$ python -q
>>> import numpy as np
>>> np.set_printoptions(precision=2, suppress=True, linewidth=100, sign=" ")
>>> feats = np.cumsum(np.array([[0, 2, 1, 5, 0],
...     [5, 1, 5, 1, 0],
...     [1, 0, 5, 2, 2],
...     [0, 4, 0, 1, 4],
...     [2, 2, 2, 5, 0],
...     [4, 1, 4, 4, 3],
...     [4, 2, 3, 4, 0],
...     [4, 5, 0, 4, 5],
...     [2, 0, 0, 5, 4],
...     [3, 2, 3, 1, 5],
...     [0, 5, 2, 3, 2],
...     [2, 2, 2, 4, 0],
...     [2, 3, 1, 5, 5],
...     [2, 1, 0, 3, 2],
...     [5, 3, 1, 1, 2],
...     [2, 1, 3, 5, 1],
...     [1, 0, 3, 2, 2],
...     [5, 4, 5, 0, 5],
...     [3, 2, 3, 1, 3],
...     [1, 2, 5, 3, 3],
...     [2, 5, 4, 2, 1],
...     [3, 2, 2, 4, 5],
...     [4, 2, 2, 3, 3]]), axis=0)
>>> feats
array([[  0,   2,   1,   5,   0],
       [  5,   3,   6,   6,   0],
       [  6,   3,  11,   8,   2],
       [  6,   7,  11,   9,   6],
       [  8,   9,  13,  14,   6],
       [ 12,  10,  17,  18,   9],
       [ 16,  12,  20,  22,   9],
       [ 20,  17,  20,  26,  14],
       [ 22,  17,  20,  31,  18],
       [ 25,  19,  23,  32,  23],
       [ 25,  24,  25,  35,  25],
       [ 27,  26,  27,  39,  25],
       [ 29,  29,  28,  44,  30],
       [ 31,  30,  28,  47,  32],
       [ 36,  33,  29,  48,  34],
       [ 38,  34,  32,  53,  35],
       [ 39,  34,  35,  55,  37],
       [ 44,  38,  40,  55,  42],
       [ 47,  40,  43,  56,  45],
       [ 48,  42,  48,  59,  48],
       [ 50,  47,  52,  61,  49],
       [ 53,  49,  54,  65,  54],
       [ 57,  51,  56,  68,  57]])
>>> Uu, sv, Vt = np.linalg.svd(feats)
>>> sv
array([ 361.4 ,   16.76,   16.02,    6.55,    4.33])
>>> np.argmax(sv[:-1] / (sv[1:] + 1e-6)) + 1
np.int64(1)
>>> out = Uu[:, :1] @ np.diag(sv[:1]) @ Vt[:1]
>>> round(np.abs(feats - out).max(), 2)
np.float64(6.02)
>>> print(np.linalg.matrix_rank(feats, rtol=0.05))
1
>>> print(round(float(np.linalg.norm(feats - out, 2)), 2), round(float(sv[1]), 2))
16.76 16.76
>>> round(float(np.linalg.norm(feats - out) / np.linalg.norm(feats)), 2)
0.07
>>> Xc = feats - feats.mean(axis=0)
>>> vecs = np.linalg.svd(Xc)[2][:1]
>>> out = Xc - Xc @ vecs.T @ vecs
>>> (Xc @ vecs.T).std(axis=0)
array([ 37.93])
>>> round(np.linalg.norm(out) / np.linalg.norm(Xc), 2)
np.float64(0.11)
>>> m1 = np.loadtxt("x.csv", delimiter=",")
>>> m1
array([[ 2.84, -4.1 , -0.34],
       [ 0.76, -2.1 , -4.47],
       [ 0.24, -1.44, -4.78],
       [ 1.75, -1.46,  4.45],
       [-1.6 ,  3.08,  3.6 ],
       [ 2.68, -3.13,  2.83],
       [ 1.83, -3.33, -3.24],
       [-1.15,  0.52, -4.84],
       [ 2.82, -3.48,  2.21],
       [-2.62,  3.01, -3.01],
       [ 2.54, -3.98, -1.65],
       [ 0.42,  0.55,  4.95],
       [-0.06, -1.03, -4.89],
       [ 2.81, -4.1 , -0.55]])
>>> np.linalg.cond(m1) > 100
np.True_
>>> np.argsort(-np.linalg.norm(m1, axis=0).round(6), kind="stable")[:3]
array([ 2,  1,  0])
>>> np.round(np.linalg.norm(m1, 2) / np.linalg.norm(m1), 2)
np.float64(0.74)
